In [1]: import numpy as np

In [2]: np.set_printoptions(precision=3, suppress=True, linewidth=100)

In [3]: feats = np.loadtxt("out13.csv", delimiter=",")

In [4]: feats
Out[4]: 
array([[-0.447,  0.894],
       [ 0.894,  0.447]])

In [5]: vec = np.array([-2, -1])

In [6]: 2 - np.linalg.matrix_rank(feats - np.eye(2), tol=1e-8)
Out[6]: np.int64(1)

In [7]: [p for p in range(1, 25) if np.allclose(np.linalg.matrix_power(feats, p), np.eye(2))]
Out[7]: [2, 4, 6, 8, 10, 12, 14, 16, 18, 20, 22, 24]

In [8]: np.linalg.inv(feats)
Out[8]: 
array([[-0.447,  0.894],
       [ 0.894,  0.447]])

In [9]: np.linalg.pinv(feats)
Out[9]: 
array([[-0.447,  0.894],
       [ 0.894,  0.447]])

In [10]: np.round(feats.T @ feats, 3) + 0
Out[10]: 
array([[1., 0.],
       [0., 1.]])

In [11]: np.linalg.svd(feats, compute_uv=False)
Out[11]: array([1., 1.])

In [12]: vec = np.array([-5, 2])

In [13]: target = feats @ vec

In [14]: target
Out[14]: array([ 4.025, -3.578])

In [15]: np.linalg.solve(feats, target + feats[:, 1])
Out[15]: array([-5.,  3.])

In [16]: np.linalg.solve(feats.T, feats[1])
Out[16]: array([0., 1.])

In [17]: ev, evecs = np.linalg.eigh(feats)

In [18]: vec = np.array([4, 4])

In [19]: (np.sign(evecs[:, -1].round(6)) == np.sign(evecs[0, -1].round(6))).astype(int)
Out[19]: array([1, 1])

In [20]: np.linalg.eigvalsh(feats[1:, 1:])
Out[20]: array([0.447])

In [21]: round(np.abs(feats).sum(axis=1).max(), 3), np.abs(ev).max()
Out[21]: (np.float64(1.342), np.float64(1.0))

In [22]: np.round(np.linalg.det(feats.T), 3)
Out[22]: np.float64(-1.0)

In [23]: np.round(np.linalg.det(2 * feats), 3), round(float(np.linalg.det(feats)), 3)
Out[23]: (np.float64(-4.0), -1.0)

In [24]: np.round(np.linalg.eigvals(feats).sum().real, 3)
Out[24]: np.float64(0.0)

In [25]: round(float(np.einsum("ii->", feats)), 3)
Out[25]: 0.0

In [26]: round(np.einsum("ij,ji->", feats, feats), 3)
Out[26]: np.float64(2.0)

In [27]: A = np.load("x.npy")

In [28]: A
Out[28]: 
array([[-1.66,  1.3 , -0.62,  0.16],
       [-1.16, -0.68, -0.88,  0.36],
       [ 1.51, -0.45,  0.77, -0.26],
       [-0.38,  0.02, -0.22,  0.08]])

In [29]: # rows and columns are dependent

In [30]: np.linalg.matrix_rank(A, rtol=0.1)
Out[30]: np.int64(2)

In [31]: np.argsort(-np.linalg.norm(A, axis=0).round(6), kind="stable")[:3]
Out[31]: array([0, 1, 2])

In [32]: np.linalg.cond(A) > 100
Out[32]: np.True_

In [33]: Uu, sig, Vh = np.linalg.svd(A)

In [34]: sig.round(3) + 0
Out[34]: array([3.01, 1.36, 0.  , 0.  ])

In [35]: Y = Uu[:, :2] @ np.diag(sig[:2]) @ Vh[:2]

In [36]: Y
Out[36]: 
array([[-1.66,  1.3 , -0.62,  0.16],
       [-1.16, -0.68, -0.88,  0.36],
       [ 1.51, -0.45,  0.77, -0.26],
       [-0.38,  0.02, -0.22,  0.08]])

In [37]: round(float(np.linalg.norm(A - Y) / np.linalg.norm(A)), 3)
Out[37]: 0.0

In [38]: rank = np.linalg.matrix_rank(A)

In [39]: rank
Out[39]: np.int64(2)

In [40]: null = np.linalg.svd(A)[2][rank:].T

In [41]: np.round(A @ null, 3) + 0
Out[41]: 
array([[0., 0.],
       [0., 0.],
       [0., 0.],
       [0., 0.]])

In [42]: np.linalg.matrix_rank(A.T @ A), np.linalg.matrix_rank(A @ A.T)
Out[42]: (np.int64(2), np.int64(2))

In [43]: [int(np.linalg.matrix_rank(A[:i])) for i in range(1, len(A) + 1)]
Out[43]: [1, 2, 2, 2]

In [44]: null @ null.T
Out[44]: 
array([[ 0.267,  0.134, -0.398,  0.14 ],
       [ 0.134,  0.069, -0.182,  0.116],
       [-0.398, -0.182,  0.713,  0.116],
       [ 0.14 ,  0.116,  0.116,  0.951]])

In [45]: X = np.array([[5, 4, 4, -5], [2, 3, 4, -2], [0, 4, 1, 0], [4, 0, 3, -4]])

In [46]: # rows and columns are dependent

In [47]: rng = np.random.default_rng(79)

In [48]: lab = rng.permutation(4)

In [49]: lab
Out[49]: array([0, 3, 2, 1])

In [50]: Y = X[lab][:, lab]

In [51]: np.trace(Y)
Out[51]: np.int64(5)

In [52]: np.argsort(-np.linalg.norm(X, axis=0).round(6), kind="stable")[:3]
Out[52]: array([0, 3, 2])

In [53]: [round(float(x), 3) for x in np.linalg.svd(X, compute_uv=False)[:3]]
Out[53]: [12.211, 4.626, 1.579]

In [54]: np.round(np.trace(np.linalg.pinv(X) @ X), 3)
Out[54]: np.float64(3.0)

In [55]: np.abs(np.diag(np.linalg.qr(X)[1])) > 1e-9
Out[55]: array([ True,  True,  True, False])

In [56]: np.round(X @ np.linalg.pinv(X) @ X, 3) + 0
Out[56]: 
array([[ 5.,  4.,  4., -5.],
       [ 2.,  3.,  4., -2.],
       [ 0.,  4.,  1.,  0.],
       [ 4.,  0.,  3., -4.]])

In [57]: Uu, sig, Vh = np.linalg.svd(X)

In [58]: evecs = Vh[:(sig > 1e-8).sum()]

In [59]: vec = X[2] + 2 * X[0] + rng.integers(2) * np.eye(4)[2]

In [60]: vec
Out[60]: array([ 10.,  12.,  10., -10.])

In [61]: np.round(evecs.T @ evecs, 3) + 0
Out[61]: 
array([[ 0.5,  0. ,  0. , -0.5],
       [ 0. ,  1. ,  0. ,  0. ],
       [ 0. ,  0. ,  1. ,  0. ],
       [-0.5,  0. ,  0. ,  0.5]])

In [62]: round(np.linalg.norm(vec - evecs.T @ evecs @ vec), 3)
Out[62]: np.float64(0.0)

In [63]: rank = np.linalg.matrix_rank(X)

In [64]: rank
Out[64]: np.int64(3)

In [65]: null = np.linalg.svd(X)[2][rank:].T

In [66]: [int(np.linalg.matrix_rank(X[:i])) for i in range(1, len(X) + 1)]
Out[66]: [1, 2, 3, 3]

In [67]: null.shape
Out[67]: (4, 1)

In [68]: np.allclose(X @ null, 0)
Out[68]: True

In [69]: [int(np.linalg.matrix_rank(X[:, :j + 1])) for j in range(4)]
Out[69]: [1, 2, 3, 3]

In [70]: W0 = np.load("sample1.npy")

In [71]: W0
Out[71]: 
array([[ 8.897, -9.13 , -4.684],
       [ 0.836, 17.376, -3.207],
       [ 2.038, -0.374,  4.831]])

In [72]: Q, R = np.linalg.qr(W0)

In [73]: np.trace(Q @ Q.T)
Out[73]: np.float64(3.0)

In [74]: Q @ R
Out[74]: 
array([[ 8.897, -9.13 , -4.684],
       [ 0.836, 17.376, -3.207],
       [ 2.038, -0.374,  4.831]])

In [75]: np.abs(np.diag(R))
Out[75]: array([ 9.166, 18.2  ,  5.995])

In [76]: round(float(abs(R[0, 0])), 3), round(float(np.linalg.norm(W0[:, 0])), 3)
Out[76]: (9.166, 9.166)

In [77]: Y = W0 / np.linalg.norm(W0, axis=1, keepdims=True)

In [78]: gram = Y @ Y.T

In [79]: gram[0]
Out[79]: array([ 1.   , -0.567, -0.015])

In [80]: (np.abs(gram) > 0.9).astype(int)
Out[80]: 
array([[1, 0, 0],
       [0, 1, 0],
       [0, 0, 1]])

In [81]: np.argwhere(np.triu(np.abs(gram) > 0.95, 1))
Out[81]: array([], shape=(0, 2), dtype=int64)

In [82]: gram
Out[82]: 
array([[ 1.   , -0.567, -0.015],
       [-0.567,  1.   , -0.218],
       [-0.015, -0.218,  1.   ]])

In [83]: m1 = np.loadtxt("data.csv", delimiter=",")

In [84]: m1
Out[84]: 
array([[  0.,   0.,   0.],
       [  4.,  -8.,  -8.],
       [  0.,   0.,   0.],
       [ -1.,  -1.,  -8.],
       [  4.,  -8.,  -8.],
       [  0.,   0.,   0.],
       [  0.,   0.,   0.],
       [  0.,   0.,   0.],
       [ -1.,  -1.,  -8.],
       [  0.,   0.,   0.],
       [  0.,   0.,   0.],
       [  0.,   0.,   0.],
       [ -1.,  -1.,  -8.],
       [  0.,   0.,   0.],
       [  0.,   0.,   0.],
       [ -7.,   8.,  -2.],
       [ -3.,   0., -10.],
       [ -5.,   7.,   0.],
       [  0.,   0.,   0.],
       [  0.,   0.,   0.]])

In [85]: w1 = np.array([[3, 5, 0], [2, -1, 2], [-3, 1, 0]])

In [86]: beta = np.array([-2, -2, 1])

In [87]: hid = np.maximum(m1 @ w1 + beta, 0)

In [88]: hid
Out[88]: 
array([[ 0.,  0.,  1.],
       [18., 18.,  0.],
       [ 0.,  0.,  1.],
       [17.,  0.,  0.],
       [18., 18.,  0.],
       [ 0.,  0.,  1.],
       [ 0.,  0.,  1.],
       [ 0.,  0.,  1.],
       [17.,  0.,  0.],
       [ 0.,  0.,  1.],
       [ 0.,  0.,  1.],
       [ 0.,  0.,  1.],
       [17.,  0.,  0.],
       [ 0.,  0.,  1.],
       [ 0.,  0.,  1.],
       [ 0.,  0., 17.],
       [19.,  0.,  1.],
       [ 0.,  0., 15.],
       [ 0.,  0.,  1.],
       [ 0.,  0.,  1.]])

In [89]: (hid > 0).astype(int)
Out[89]: 
array([[0, 0, 1],
       [1, 1, 0],
       [0, 0, 1],
       [1, 0, 0],
       [1, 1, 0],
       [0, 0, 1],
       [0, 0, 1],
       [0, 0, 1],
       [1, 0, 0],
       [0, 0, 1],
       [0, 0, 1],
       [0, 0, 1],
       [1, 0, 0],
       [0, 0, 1],
       [0, 0, 1],
       [0, 0, 1],
       [1, 0, 1],
       [0, 0, 1],
       [0, 0, 1],
       [0, 0, 1]])

In [90]: cent = np.array([[-2, 1, 2], [0, 1, -1], [-2, -1, -2]])

In [91]: w1 @ cent
Out[91]: 
array([[-6,  8,  1],
       [-8, -1,  1],
       [ 6, -2, -7]])

In [92]: hid @ cent
Out[92]: 
array([[ -2.,  -1.,  -2.],
       [-36.,  36.,  18.],
       [ -2.,  -1.,  -2.],
       [-34.,  17.,  34.],
       [-36.,  36.,  18.],
       [ -2.,  -1.,  -2.],
       [ -2.,  -1.,  -2.],
       [ -2.,  -1.,  -2.],
       [-34.,  17.,  34.],
       [ -2.,  -1.,  -2.],
       [ -2.,  -1.,  -2.],
       [ -2.,  -1.,  -2.],
       [-34.,  17.,  34.],
       [ -2.,  -1.,  -2.],
       [ -2.,  -1.,  -2.],
       [-34., -17., -34.],
       [-40.,  18.,  36.],
       [-30., -15., -30.],
       [ -2.,  -1.,  -2.],
       [ -2.,  -1.,  -2.]])
